In [1]: import numpy as np

In [2]: np.set_printoptions(suppress=True, linewidth=120)

In [3]: X = np.load("out17.npy")

In [4]: X
Out[4]: 
array([[ 0,  1,  5,  0],
       [-1,  0,  4,  2],
       [-5, -4,  0, -3],
       [ 0, -2,  3,  0]])

In [5]: # skew-symmetric

In [6]: np.round(np.linalg.eigvals(X).sum().real, 2)
Out[6]: np.float64(-0.0)

In [7]: np.einsum("ii->", X)
Out[7]: np.int64(0)

In [8]: round(np.linalg.det(X[::-1]), 2)
Out[8]: np.float64(169.0)

In [9]: round(np.linalg.det(2 * X), 2), np.round(np.linalg.det(X), 2)
Out[9]: (np.float64(2704.0), np.float64(169.0))

In [10]: np.kron(np.eye(2, dtype=int), X)
Out[10]: 
array([[ 0,  1,  5,  0,  0,  0,  0,  0],
       [-1,  0,  4,  2,  0,  0,  0,  0],
       [-5, -4,  0, -3,  0,  0,  0,  0],
       [ 0, -2,  3,  0,  0,  0,  0,  0],
       [ 0,  0,  0,  0,  0,  1,  5,  0],
       [ 0,  0,  0,  0, -1,  0,  4,  2],
       [ 0,  0,  0,  0, -5, -4,  0, -3],
       [ 0,  0,  0,  0,  0, -2,  3,  0]])

In [11]: round(float(np.linalg.det(X.T)), 2)
Out[11]: 169.0

In [12]: np.einsum("ij,ji->", X, X)
Out[12]: np.int64(-110)

In [13]: f = np.array([3, 2, 0])

In [14]: np.array([np.convolve(row, f, "same") for row in X])
Out[14]: 
array([[  3,  17,  10,   0],
       [ -2,  12,  14,   4],
       [-22,  -8,  -9,  -6],
       [ -6,   5,   6,   0]])

In [15]: np.polyval(f, X[2])
Out[15]: array([65, 40,  0, 21])

In [16]: x0 = np.array([-2, -6, 8, 7])

In [17]: h = np.maximum(X @ x0, 0)

In [18]: X * (h > 1e-9)[:, None]
Out[18]: 
array([[ 0,  1,  5,  0],
       [-1,  0,  4,  2],
       [-5, -4,  0, -3],
       [ 0, -2,  3,  0]])

In [19]: np.maximum(X @ (3 * x0), 0)
Out[19]: array([102, 144,  39, 108])

In [20]: h
Out[20]: array([34, 48, 13, 36])

In [21]: np.maximum(X @ x0, 0) - np.maximum(-X @ x0, 0)
Out[21]: array([34, 48, 13, 36])

In [22]: X.T @ h
Out[22]: array([-113,  -90,  470,   57])
